% python3 -q
>>> import numpy as np
>>> np.set_printoptions(precision=2, suppress=True, linewidth=100)
>>> def rnd(a):
...     return np.round(a, 2) + 0
... 
>>> mat = np.loadtxt("mat.csv", delimiter=",")
>>> print(rnd(mat))
[[-0.83  4.58 -0.36  1.77  0.19]
 [ 2.06 -3.2  -1.59  2.41 -1.46]
 [-0.72  4.51 -0.48  1.99  0.1 ]
 [-1.91  4.12  1.12 -1.28  1.22]
 [-0.11  3.87 -1.05  2.97 -0.38]
 [-1.96  1.57  1.96 -3.52  1.57]
 [-2.05  2.43  1.81 -3.04  1.55]
 [ 1.48 -4.69 -0.4  -0.28 -0.75]
 [-1.44  4.71  0.35  0.39  0.71]
 [ 1.88 -4.2  -1.06  1.14 -1.18]
 [ 2.03 -2.14 -1.87  3.22 -1.56]
 [ 1.83 -0.87 -2.02  3.8  -1.54]
 [ 2.04 -3.51 -1.46  2.09 -1.4 ]
 [ 1.77 -4.42 -0.85  0.67 -1.05]
 [ 1.93 -4.06 -1.16  1.38 -1.24]
 [ 0.4  -4.21  0.79 -2.54  0.16]
 [-1.98  1.71  1.94 -3.46  1.57]
 [-1.93  4.06  1.16 -1.38  1.24]]
>>> G = np.cov(mat, rowvar=False)
>>> rnd(np.linalg.eigvalsh(G)[::-1])
array([19.11,  7.16,  0.  ,  0.  ,  0.  ])
>>> np.argwhere(np.triu(np.abs(np.corrcoef(mat.T)) > 0.8, 1))
array([[0, 1],
       [0, 2],
       [0, 4],
       [2, 3],
       [2, 4],
       [3, 4]])
>>> rnd(mat.std(axis=0))
array([1.68, 3.69, 1.31, 2.31, 1.16])
>>> np.argsort(-mat.std(axis=0).round(6), kind="stable")
array([1, 3, 0, 2, 4])
>>> Xs = mat - mat.mean(axis=0)
>>> vecs = np.linalg.svd(Xs)[2][:2]
>>> B = Xs - Xs @ vecs.T @ vecs
>>> print(rnd(np.cov(Xs @ vecs.T, rowvar=False)))
[[19.11  0.  ]
 [ 0.    7.16]]
>>> rnd(np.diag(vecs.T @ vecs))
array([0.17, 0.9 , 0.16, 0.67, 0.1 ])
>>> np.abs(np.diag(np.linalg.qr(mat)[1])) > 1e-9
array([ True,  True, False, False, False])
>>> print(np.unique(mat.round(6), axis=0).shape)
(18, 5)
>>> print(rnd(np.trace(np.linalg.pinv(mat) @ mat)))
2.0
>>> C = mat[[14, 4]].astype(float)
>>> for _ in range(7):
...     lab = np.linalg.norm(mat[:, None] - C, axis=-1).argmin(axis=1)
...     C = np.array([mat[lab == j].mean(axis=0) for j in range(2)])
... 
>>> lab
array([1, 0, 1, 1, 1, 1, 1, 0, 1, 0, 0, 0, 0, 0, 0, 0, 1, 1])
>>> rnd(C)
array([[ 1.71, -3.48, -1.07,  1.32, -1.11],
       [-1.44,  3.51,  0.72, -0.62,  0.86]])
